$ python -q
>>> import numpy as np
>>> np.set_printoptions(precision=3, suppress=True, linewidth=200, floatmode="fixed")
>>> f = np.array([2, 0, 0, -2])
>>> g = np.array([6, 6, -3, -2])
>>> E = f[:, None] + g[None, :]
>>> E
array([[ 8,  8, -1,  0],
       [ 6,  6, -3, -2],
       [ 6,  6, -3, -2],
       [ 4,  4, -5, -4]])
>>> round(np.linalg.eigvals(E).sum().real, 3)
np.float64(7.0)
>>> np.round(np.poly(E), 3) + 0
array([  1.000,  -7.000, -64.000,   0.000,   0.000])
>>> np.einsum("ij,ji->", E, E)
np.int64(177)
>>> round(np.linalg.det(E[::-1]), 3)
np.float64(0.0)
>>> U, sv, Vh = np.linalg.svd(E)
>>> sv.round(3) + 0
array([18.574,  5.195,  0.000,  0.000])
>>> B = U[:, :2] @ np.diag(sv[:2]) @ Vh[:2]
>>> round(np.linalg.norm(E - B) / np.linalg.norm(E), 3)
np.float64(0.0)
>>> np.linalg.matrix_rank(E, rtol=0.05)
np.int64(2)
>>> B.round(3) + 0
array([[ 8.000,  8.000, -1.000,  0.000],
       [ 6.000,  6.000, -3.000, -2.000],
       [ 6.000,  6.000, -3.000, -2.000],
       [ 4.000,  4.000, -5.000, -4.000]])
>>> f = np.array([5, -6, -8, 4]) + 0.5
>>> m1 = np.outer(f, f) / (f @ f)
>>> m1
array([[ 0.221, -0.221, -0.301,  0.181],
       [-0.221,  0.221,  0.301, -0.181],
       [-0.301,  0.301,  0.411, -0.246],
       [ 0.181, -0.181, -0.246,  0.148]])
>>> [round(float(x), 3) for x in np.linalg.svd(m1, compute_uv=False)[:3]]
[1.0, 0.0, 0.0]
>>> np.linalg.matrix_rank(m1, rtol=0.1)
np.int64(1)
>>> np.argsort(-np.linalg.norm(m1, axis=0).round(6), kind="stable")[:3]
array([2, 0, 1])
>>> np.linalg.lstsq(m1[:-1].T, m1[-1])[2]
np.int32(1)
>>> m1 @ np.linalg.pinv(m1) @ m1
array([[ 0.221, -0.221, -0.301,  0.181],
       [-0.221,  0.221,  0.301, -0.181],
       [-0.301,  0.301,  0.411, -0.246],
       [ 0.181, -0.181, -0.246,  0.148]])
